% ipython --no-banner

In [1]: import numpy as np

In [2]: np.set_printoptions(precision=2, suppress=True, linewidth=160, legacy="1.25")

In [3]: K = np.load("a.npy")

In [4]: print(K)
[[-2  1  0  0  0  0]
 [-1  2  0  0  0  0]
 [ 2  1  0  0  0  0]
 [ 0  0 -2  1  0  0]
 [ 0  0 -1  2  0  0]
 [ 0  0  2  1  0  0]
 [ 0  0  0  0 -2  1]
 [ 0  0  0  0 -1  2]
 [ 0  0  0  0  2  1]]

In [5]: Y = K[0, 0] * K[1:] - np.outer(K[1:, 0], K[0])

In [6]: print(Y)
[[ 0 -3  0  0  0  0]
 [ 0 -4  0  0  0  0]
 [ 0  0  4 -2  0  0]
 [ 0  0  2 -4  0  0]
 [ 0  0 -4 -2  0  0]
 [ 0  0  0  0  4 -2]
 [ 0  0  0  0  2 -4]
 [ 0  0  0  0 -4 -2]]

In [7]: K[:, 0] / K[0, 0]
Out[7]: array([ 1. ,  0.5, -1. , -0. , -0. , -0. , -0. , -0. , -0. ])

In [8]: print(np.linalg.matrix_rank(Y), np.linalg.matrix_rank(K))
5 6

In [9]: data = np.loadtxt("sample17.csv", delimiter=",")

In [10]: data
Out[10]: 
array([[2., 1., 1., 3., 1., 3.],
       [1., 0., 1., 3., 2., 0.],
       [2., 3., 3., 2., 3., 3.],
       [1., 1., 3., 2., 0., 0.],
       [3., 0., 2., 1., 1., 2.],
       [0., 0., 1., 3., 2., 0.],
       [2., 3., 3., 2., 3., 3.],
       [3., 1., 2., 2., 2., 2.],
       [0., 3., 2., 1., 3., 1.],
       [1., 0., 1., 0., 2., 0.]])

In [11]: # row 6 repeats row 2

In [12]: proj = data @ np.linalg.solve(data.T @ data, data.T)

In [13]: np.diag(proj)
Out[13]: array([0.67, 0.6 , 0.35, 0.95, 0.62, 0.76, 0.35, 0.63, 0.56, 0.52])

In [14]: print(np.round(np.linalg.eigvalsh(proj), 2) + 0)
[0. 0. 0. 0. 1. 1. 1. 1. 1. 1.]

In [15]: np.allclose(proj @ proj, proj)
Out[15]: True

In [16]: print(proj @ data[:, 2])
[1. 1. 3. 3. 2. 1. 3. 2. 2. 1.]

In [17]: Y = data[0, 0] * data[1:] - np.outer(data[1:, 0], data[0])

In [18]: print(Y)
[[ 0. -1.  1.  3.  3. -3.]
 [ 0.  4.  4. -2.  4.  0.]
 [ 0.  1.  5.  1. -1. -3.]
 [ 0. -3.  1. -7. -1. -5.]
 [ 0.  0.  2.  6.  4.  0.]
 [ 0.  4.  4. -2.  4.  0.]
 [ 0. -1.  1. -5.  1. -5.]
 [ 0.  6.  4.  2.  6.  2.]
 [ 0. -1.  1. -3.  3. -3.]]

In [19]: np.flatnonzero(~Y.round(6).any(axis=1))
Out[19]: array([], dtype=int64)

In [20]: data[:, 0] / data[0, 0]
Out[20]: array([1. , 0.5, 1. , 0.5, 1.5, 0. , 1. , 1.5, 0. , 0.5])

In [21]: Y = np.c_[data[:, :2] @ np.array([[2, 2], [-2, 2]]), np.array([-3, 2, 2, 0, 0, -5, -4, -2, 1, 2])]

In [22]: Y
Out[22]: 
array([[ 2.,  6., -3.],
       [ 2.,  2.,  2.],
       [-2., 10.,  2.],
       [ 0.,  4.,  0.],
       [ 6.,  6.,  0.],
       [ 0.,  0., -5.],
       [-2., 10., -4.],
       [ 4.,  8., -2.],
       [-6.,  6.,  1.],
       [ 2.,  2.,  2.]])

In [23]: np.round(np.linalg.norm(Y - data @ np.linalg.lstsq(data, Y)[0], axis=0), 2) + 0
Out[23]: array([0.  , 0.  , 6.15])

In [24]: np.linalg.matrix_rank(Y)
Out[24]: 3

In [25]: Uu, s, VT = np.linalg.svd(data, full_matrices=False)

In [26]: np.abs(VT[0])
Out[26]: array([0.37, 0.34, 0.46, 0.43, 0.45, 0.39])

In [27]: print(s)
[13.66  4.11  3.91  2.59  2.48  0.59]

In [28]: rng = np.random.default_rng(60166)

In [29]: lab = rng.permutation(6)

In [30]: Y = data[:, lab] * rng.choice([-1, 1], 6)

In [31]: Y
Out[31]: 
array([[ 3., -1.,  1., -2.,  1., -3.],
       [ 0., -0.,  1., -1.,  2., -3.],
       [ 3., -3.,  3., -2.,  3., -2.],
       [ 0., -1.,  3., -1.,  0., -2.],
       [ 2., -0.,  2., -3.,  1., -1.],
       [ 0., -0.,  1., -0.,  2., -3.],
       [ 3., -3.,  3., -2.,  3., -2.],
       [ 2., -1.,  2., -3.,  2., -2.],
       [ 1., -3.,  2., -0.,  3., -1.],
       [ 0., -0.,  1., -1.,  2., -0.]])

In [32]: Uu, _, VT = np.linalg.svd(data.T @ Y)

In [33]: lab
Out[33]: array([5, 1, 2, 0, 4, 3])

In [34]: np.round(np.linalg.lstsq(data, Y)[0], 2) + 0
Out[34]: 
array([[ 0.,  0.,  0., -1.,  0.,  0.],
       [ 0., -1.,  0.,  0.,  0.,  0.],
       [ 0.,  0.,  1.,  0.,  0.,  0.],
       [ 0.,  0.,  0.,  0.,  0., -1.],
       [ 0.,  0.,  0.,  0.,  1.,  0.],
       [ 1.,  0.,  0.,  0.,  0.,  0.]])

In [35]: arr = np.load("layer6.npy")

In [36]: arr
Out[36]: 
array([[ 2,  2,  2,  1,  2,  3,  3],
       [ 1,  0,  1,  1,  3,  0,  0],
       [ 0,  1,  3,  2,  3,  0,  0],
       [-1,  2, -1, -2, -7,  3,  3]])

In [37]: t3 = np.stack([arr, -1 * arr, arr[::-1]])

In [38]: np.linalg.matrix_rank(t3)
Out[38]: array([3, 3, 3])

In [39]: t3.sum(axis=0)
Out[39]: 
array([[-1,  2, -1, -2, -7,  3,  3],
       [ 0,  1,  3,  2,  3,  0,  0],
       [ 1,  0,  1,  1,  3,  0,  0],
       [ 2,  2,  2,  1,  2,  3,  3]])

In [40]: np.einsum("bij,cij->bc", t3, t3)
Out[40]: 
array([[ 147, -147,   32],
       [-147,  147,  -32],
       [  32,  -32,  147]])

In [41]: F = np.loadtxt("run0.csv", delimiter=",")

In [42]: F
Out[42]: 
array([[ 0.1 ,  1.6 , -0.2 ,  0.31,  0.6 ,  0.  ],
       [ 0.9 ,  0.7 ,  0.7 ,  0.94, -0.5 , -0.6 ],
       [-1.1 , -2.4 , -0.1 , -0.66, -1.2 ,  0.6 ],
       [ 0.5 , -0.8 ,  3.  ,  2.23,  1.6 , -1.9 ],
       [ 0.9 , -0.2 ,  0.9 ,  0.82, -0.3 , -0.5 ],
       [-1.8 , -0.6 , -0.9 , -0.96, -3.1 ,  1.1 ],
       [ 0.  ,  0.3 , -0.8 ,  0.63,  1.3 , -0.7 ],
       [ 0.9 ,  0.9 , -0.5 , -1.32,  0.2 ,  1.2 ],
       [-1.1 , -0.2 ,  0.2 , -0.4 , -0.4 ,  0.4 ],
       [-0.9 , -1.2 , -0.8 , -0.84,  0.1 ,  0.9 ],
       [-0.9 ,  0.2 , -0.4 , -2.89, -0.9 ,  2.9 ],
       [ 1.1 ,  0.6 ,  0.5 , -1.63,  0.6 ,  1.  ],
       [ 0.4 ,  0.6 ,  2.1 , -1.21,  0.5 ,  0.4 ],
       [-0.8 , -1.6 ,  1.7 , -1.36, -1.2 ,  0.7 ],
       [ 0.  ,  1.2 ,  0.4 ,  1.22,  0.1 , -1.7 ],
       [-1.4 ,  0.5 , -1.  , -0.73,  1.4 ,  0.3 ],
       [-0.4 , -0.3 , -1.4 ,  1.12,  0.  , -1.2 ],
       [ 1.  ,  0.5 ,  0.  ,  0.4 ,  1.5 , -0.4 ],
       [-0.7 , -1.3 ,  0.1 , -1.1 ,  1.6 ,  0.7 ]])

In [43]: D = np.linalg.norm(F[:, None] - F[None], axis=-1)

In [44]: D[:5, :5]
Out[44]: 
array([[0.  , 2.06, 4.69, 4.95, 2.53],
       [2.06, 0.  , 4.33, 3.93, 0.96],
       [4.69, 4.33, 0.  , 6.1 , 3.75],
       [4.95, 3.93, 6.1 , 0.  , 3.53],
       [2.53, 0.96, 3.75, 3.53, 0.  ]])

In [45]: D.shape
Out[45]: (19, 19)

In [46]: print((D + 1e9 * np.eye(19)).round(6).argmin(axis=1))
[17  4  9  4  1  2 17 11  9  8  7  7 11  2  1  6  6  6  9]

In [47]: np.flatnonzero(D[11] < D.mean() / 2)
Out[47]: array([ 7, 11])

In [48]: D[11].round(6).argsort(kind="stable")[:4]
Out[48]: array([11,  7, 12, 17])

In [49]: E = np.loadtxt("mat.csv", delimiter=",")

In [50]: E.round(2) + 0
Out[50]: 
array([[-0.3 , -0.02,  0.56, -0.71, -0.2 ,  0.04, -0.2 ,  0.12],
       [-0.15, -0.59, -0.1 , -0.26,  0.2 ,  0.06,  0.71, -0.05],
       [-0.19, -0.44, -0.1 , -0.01,  0.43, -0.57, -0.5 , -0.07],
       [ 0.74,  0.  ,  0.29, -0.15, -0.1 , -0.53,  0.2 , -0.06],
       [-0.48,  0.  ,  0.28,  0.43, -0.47, -0.44,  0.24, -0.2 ],
       [ 0.11, -0.3 ,  0.63,  0.47,  0.26,  0.27, -0.04,  0.37],
       [ 0.07, -0.04,  0.27,  0.03,  0.17,  0.28, -0.1 , -0.89],
       [ 0.22, -0.61, -0.19,  0.05, -0.64,  0.21, -0.3 , -0.04]])

In [51]: # orthonormal columns

In [52]: round(float(np.abs(np.linalg.eigvals(E)).max()), 2)
Out[52]: 1.0

In [53]: round(np.linalg.det(E), 2)
Out[53]: -1.0

In [54]: np.allclose(E @ E.T, E.T @ E)
Out[54]: True

In [55]: Y = np.linalg.inv(E)

In [56]: (np.abs(Y) > 1e-9).astype(int)
Out[56]: 
array([[1, 1, 1, 1, 1, 1, 1, 1],
       [1, 1, 1, 1, 1, 1, 1, 1],
       [1, 1, 1, 1, 1, 1, 1, 1],
       [1, 1, 1, 1, 1, 1, 1, 1],
       [1, 1, 1, 1, 1, 1, 1, 1],
       [1, 1, 1, 1, 1, 1, 1, 1],
       [1, 1, 1, 1, 1, 1, 1, 1],
       [1, 1, 1, 1, 1, 1, 1, 1]])

In [57]: np.allclose(Y, E.T)
Out[57]: True

In [58]: Y.round(2) + 0
Out[58]: 
array([[-0.3 , -0.15, -0.19,  0.74, -0.48,  0.11,  0.07,  0.22],
       [-0.02, -0.59, -0.44,  0.  ,  0.  , -0.3 , -0.04, -0.61],
       [ 0.56, -0.1 , -0.1 ,  0.29,  0.28,  0.63,  0.27, -0.19],
       [-0.71, -0.26, -0.01, -0.15,  0.43,  0.47,  0.03,  0.05],
       [-0.2 ,  0.2 ,  0.43, -0.1 , -0.47,  0.26,  0.17, -0.64],
       [ 0.04,  0.06, -0.57, -0.53, -0.44,  0.27,  0.28,  0.21],
       [-0.2 ,  0.71, -0.5 ,  0.2 ,  0.24, -0.04, -0.1 , -0.3 ],
       [ 0.12, -0.05, -0.07, -0.06, -0.2 ,  0.37, -0.89, -0.04]])

In [59]: u = np.array([0, 0, 0])

In [60]: print(np.cross(E[3, :3], E[7, :3]))
[ 0.18  0.2  -0.45]

In [61]: np.polyval(u, E[3])
Out[61]: array([0., 0., 0., 0., 0., 0., 0., 0.])

In [62]: x = np.array([5, 4, 5, 2, 2, 4, 0, 2])

In [63]: np.einsum("ij,j->i", E, x)
Out[63]: array([-0.21, -3.58, -4.74,  2.43, -3.25,  5.78,  1.32, -2.67])

In [64]: E @ (2 * x)
Out[64]: array([-0.43, -7.16, -9.47,  4.86, -6.49, 11.55,  2.64, -5.35])

In [65]: E @ x
Out[65]: array([-0.21, -3.58, -4.74,  2.43, -3.25,  5.78,  1.32, -2.67])

In [66]: np.sign((E @ x).round(6))
Out[66]: array([-1., -1., -1.,  1., -1.,  1.,  1., -1.])

In [67]: x = np.array([1, 1, 1, 0, 2, 0, 6, 3])

In [68]: h = np.maximum(E @ x, 0)

In [69]: np.round(E * (h > 1e-9)[:, None], 2) + 0
Out[69]: 
array([[ 0.  ,  0.  ,  0.  ,  0.  ,  0.  ,  0.  ,  0.  ,  0.  ],
       [-0.15, -0.59, -0.1 , -0.26,  0.2 ,  0.06,  0.71, -0.05],
       [ 0.  ,  0.  ,  0.  ,  0.  ,  0.  ,  0.  ,  0.  ,  0.  ],
       [ 0.74,  0.  ,  0.29, -0.15, -0.1 , -0.53,  0.2 , -0.06],
       [ 0.  ,  0.  ,  0.  ,  0.  ,  0.  ,  0.  ,  0.  ,  0.  ],
       [ 0.11, -0.3 ,  0.63,  0.47,  0.26,  0.27, -0.04,  0.37],
       [ 0.  ,  0.  ,  0.  ,  0.  ,  0.  ,  0.  ,  0.  ,  0.  ],
       [ 0.  ,  0.  ,  0.  ,  0.  ,  0.  ,  0.  ,  0.  ,  0.  ]])

In [70]: m1 = np.loadtxt("x.csv", delimiter=",")

In [71]: m1
Out[71]: 
array([[ 8.,  0.,  0.,  7.,  0.,  2.,  0.,  0.,  0.,  0.,  0.,  1.],
       [18., 15.,  0.,  2.,  0., 17.,  0., 10.,  0.,  0.,  0.,  0.],
       [ 8.,  0.,  0.,  7.,  0.,  2.,  0.,  0.,  0.,  0.,  0.,  1.],
       [ 8.,  0.,  0.,  7.,  0.,  2.,  0.,  0.,  0.,  0.,  0.,  1.],
       [ 8.,  0.,  0.,  7.,  0.,  2.,  0.,  0.,  0.,  0.,  0.,  1.],
       [20., 18.,  0.,  1.,  0., 20.,  0., 12.,  0.,  0.,  0.,  0.],
       [12.,  6.,  0.,  5.,  0.,  8.,  0.,  4.,  0.,  0.,  0.,  0.],
       [20., 18.,  0.,  1.,  0., 20.,  0., 12.,  0.,  0.,  0.,  0.],
       [26., 27.,  0.,  0.,  0., 29.,  0., 18.,  0.,  0.,  0.,  0.],
       [12.,  6.,  0.,  5.,  0.,  8.,  0.,  4.,  0.,  0.,  0.,  0.],
       [12.,  6.,  0.,  5.,  0.,  8.,  0.,  4.,  0.,  0.,  0.,  0.],
       [24., 24.,  0.,  0.,  0., 26.,  0., 16.,  0.,  0.,  0.,  0.],
       [14.,  9.,  0.,  4.,  0., 11.,  0.,  6.,  0.,  0.,  0.,  0.],
       [12.,  6.,  0.,  5.,  0.,  8.,  0.,  4.,  0.,  0.,  0.,  0.],
       [22., 21.,  0.,  0.,  0., 23.,  0., 14.,  0.,  0.,  0.,  0.],
       [20., 18.,  0.,  1.,  0., 20.,  0., 12.,  0.,  0.,  0.,  0.],
       [18., 15.,  0.,  2.,  0., 17.,  0., 10.,  0.,  0.,  0.,  0.],
       [24., 24.,  0.,  0.,  0., 26.,  0., 16.,  0.,  0.,  0.,  0.],
       [24., 24.,  0.,  0.,  0., 26.,  0., 16.,  0.,  0.,  0.,  0.],
       [26., 27.,  0.,  0.,  0., 29.,  0., 18.,  0.,  0.,  0.,  0.],
       [26., 27.,  0.,  0.,  0., 29.,  0., 18.,  0.,  0.,  0.,  0.],
       [20., 18.,  0.,  1.,  0., 20.,  0., 12.,  0.,  0.,  0.,  0.],
       [26., 27.,  0.,  0.,  0., 29.,  0., 18.,  0.,  0.,  0.,  0.],
       [12.,  6.,  0.,  5.,  0.,  8.,  0.,  4.,  0.,  0.,  0.,  0.],
       [ 8.,  0.,  0.,  7.,  0.,  2.,  0.,  0.,  0.,  0.,  0.,  1.],
       [26., 27.,  0.,  0.,  0., 29.,  0., 18.,  0.,  0.,  0.,  0.],
       [20., 18.,  0.,  1.,  0., 20.,  0., 12.,  0.,  0.,  0.,  0.],
       [20., 18.,  0.,  1.,  0., 20.,  0., 12.,  0.,  0.,  0.,  0.],
       [26., 27.,  0.,  0.,  0., 29.,  0., 18.,  0.,  0.,  0.,  0.],
       [20., 18.,  0.,  1.,  0., 20.,  0., 12.,  0.,  0.,  0.,  0.],
       [24., 24.,  0.,  0.,  0., 26.,  0., 16.,  0.,  0.,  0.,  0.],
       [22., 21.,  0.,  0.,  0., 23.,  0., 14.,  0.,  0.,  0.,  0.],
       [22., 21.,  0.,  0.,  0., 23.,  0., 14.,  0.,  0.,  0.,  0.],
       [26., 27.,  0.,  0.,  0., 29.,  0., 18.,  0.,  0.,  0.,  0.],
       [20., 18.,  0.,  1.,  0., 20.,  0., 12.,  0.,  0.,  0.,  0.],
       [16., 12.,  0.,  3.,  0., 14.,  0.,  8.,  0.,  0.,  0.,  0.],
       [16., 12.,  0.,  3.,  0., 14.,  0.,  8.,  0.,  0.,  0.,  0.],
       [20., 18.,  0.,  1.,  0., 20.,  0., 12.,  0.,  0.,  0.,  0.],
       [16., 12.,  0.,  3.,  0., 14.,  0.,  8.,  0.,  0.,  0.,  0.],
       [26., 27.,  0.,  0.,  0., 29.,  0., 18.,  0.,  0.,  0.,  0.],
       [16., 12.,  0.,  3.,  0., 14.,  0.,  8.,  0.,  0.,  0.,  0.],
       [16., 12.,  0.,  3.,  0., 14.,  0.,  8.,  0.,  0.,  0.,  0.],
       [16., 12.,  0.,  3.,  0., 14.,  0.,  8.,  0.,  0.,  0.,  0.],
       [26., 27.,  0.,  0.,  0., 29.,  0., 18.,  0.,  0.,  0.,  0.]])

In [72]: def softmax(z):
    ...:     e = np.exp(z - z.max(axis=-1, keepdims=True))
    ...:     return e / e.sum(axis=-1, keepdims=True)
    ...: 

In [73]: softmax(data).sum(axis=1)
Out[73]: array([1., 1., 1., 1., 1., 1., 1., 1., 1., 1.])

In [74]: np.round(softmax(10 * data[7]), 2) + 0
Out[74]: array([1., 0., 0., 0., 0., 0.])

In [75]: softmax(data[7] + 2)
Out[75]: array([0.38, 0.05, 0.14, 0.14, 0.14, 0.14])

In [76]: softmax(data[7])
Out[76]: array([0.38, 0.05, 0.14, 0.14, 0.14, 0.14])

In [77]: S = data @ data.T / np.sqrt(6)

In [78]: softmax(S).round(6).argmax(axis=1)
Out[78]: array([2, 2, 2, 2, 2, 2, 2, 2, 2, 2])

In [79]: np.round(softmax(S), 2) + 0
Out[79]: 
array([[0.12, 0.  , 0.41, 0.  , 0.01, 0.  , 0.41, 0.05, 0.  , 0.  ],
       [0.08, 0.12, 0.27, 0.02, 0.02, 0.08, 0.27, 0.12, 0.02, 0.  ],
       [0.  , 0.  , 0.5 , 0.  , 0.  , 0.  , 0.5 , 0.  , 0.  , 0.  ],
       [0.03, 0.01, 0.36, 0.11, 0.02, 0.01, 0.36, 0.07, 0.02, 0.  ],
       [0.05, 0.  , 0.36, 0.  , 0.07, 0.  , 0.36, 0.16, 0.  , 0.  ],
       [0.07, 0.16, 0.24, 0.02, 0.01, 0.16, 0.24, 0.07, 0.05, 0.  ],
       [0.  , 0.  , 0.5 , 0.  , 0.  , 0.  , 0.5 , 0.  , 0.  , 0.  ],
       [0.02, 0.  , 0.46, 0.  , 0.01, 0.  , 0.46, 0.06, 0.  , 0.  ],
       [0.  , 0.  , 0.47, 0.  , 0.  , 0.  , 0.47, 0.  , 0.06, 0.  ],
       [0.03, 0.04, 0.29, 0.02, 0.06, 0.03, 0.29, 0.13, 0.09, 0.04]])

In [80]: softmax(S)[7] @ data
Out[80]: array([2.06, 2.82, 2.89, 2.01, 2.89, 2.93])
